% python3 -q
>>> import numpy as np
>>> import numpy.linalg as la
>>> np.set_printoptions(precision=2, suppress=True, linewidth=120)
>>> rd = lambda a: np.round(a, 2) + 0
>>> feats = np.load("m.npy")
>>> feats
array([[ 2.89,  0.42,  2.03],
       [ 2.05,  3.08, -3.39],
       [ 1.86,  5.56,  7.69]])
>>> vec = np.array([3, -3, 1])
>>> target = feats @ vec
>>> target
array([ 9.44, -6.48, -3.41])
>>> rd(la.solve(feats, feats[:, 1]))
array([0., 1., 0.])
>>> rd(la.solve(feats, target + feats[:, 0]))
array([ 4., -3.,  1.])
>>> rd(la.solve(feats, target))
array([ 3., -3.,  1.])
>>> rd(feats.sum(axis=0))
array([6.8 , 9.06, 6.33])
>>> rd(la.norm(feats))
np.float64(11.46)
>>> np.unravel_index(np.abs(feats).argmax(), feats.shape)
(np.int64(2), np.int64(2))
>>> rd(la.svd(feats, compute_uv=False))
array([10. ,  5. ,  2.5])
>>> np.count_nonzero(feats)
np.int64(9)
>>> feats.shape
(3, 3)
>>> rd(np.diff(feats, axis=0))
array([[-0.84,  2.66, -5.42],
       [-0.19,  2.48, 11.08]])
>>> rd(feats.mean(axis=0))
array([2.27, 3.02, 2.11])
>>> u = np.array([-3, 5, 2])
>>> M2 = feats + np.outer(u, np.eye(3)[1])
>>> la.matrix_rank(la.inv(M2) - la.inv(feats), tol=1e-8)
np.int64(1)
>>> la.matrix_rank(M2 - feats)
np.int64(1)
>>> u = np.array([-1, -2])
>>> rd(np.correlate(feats[0], feats[1], "full"))
array([-9.8 ,  7.48,  0.34,  7.11,  4.16])
>>> rd(np.polyval(u, feats[0]))
array([-4.89, -2.42, -4.03])
>>> A = np.load("block16.npy")
>>> A
array([[ 17, -17, -16],
       [-17,  34,  29],
       [-16,  29,  25]])
>>> M2 = A / np.sqrt((A ** 2).mean(axis=1, keepdims=True))
>>> rd(la.norm(M2, axis=1))
array([1.73, 1.73, 1.73])
>>> rd(M2[0])
array([ 1.02, -1.02, -0.96])
>>> evals, evecs = la.eigh(A)
>>> rd(la.eigvalsh(A @ A))
array([   0.  ,   45.47, 4796.53])
>>> rd(la.eigvalsh(A + 2 * np.eye(3)))
array([ 2.  ,  8.74, 71.26])
>>> rd(evecs.T @ evecs)
array([[1., 0., 0.],
       [0., 1., 0.],
       [0., 0., 1.]])
>>> rd(la.svd(A, compute_uv=False))
array([69.26,  6.74,  0.  ])
>>> rd(evecs.T @ A @ evecs)
array([[ 0.  ,  0.  ,  0.  ],
       [ 0.  ,  6.74,  0.  ],
       [ 0.  ,  0.  , 69.26]])
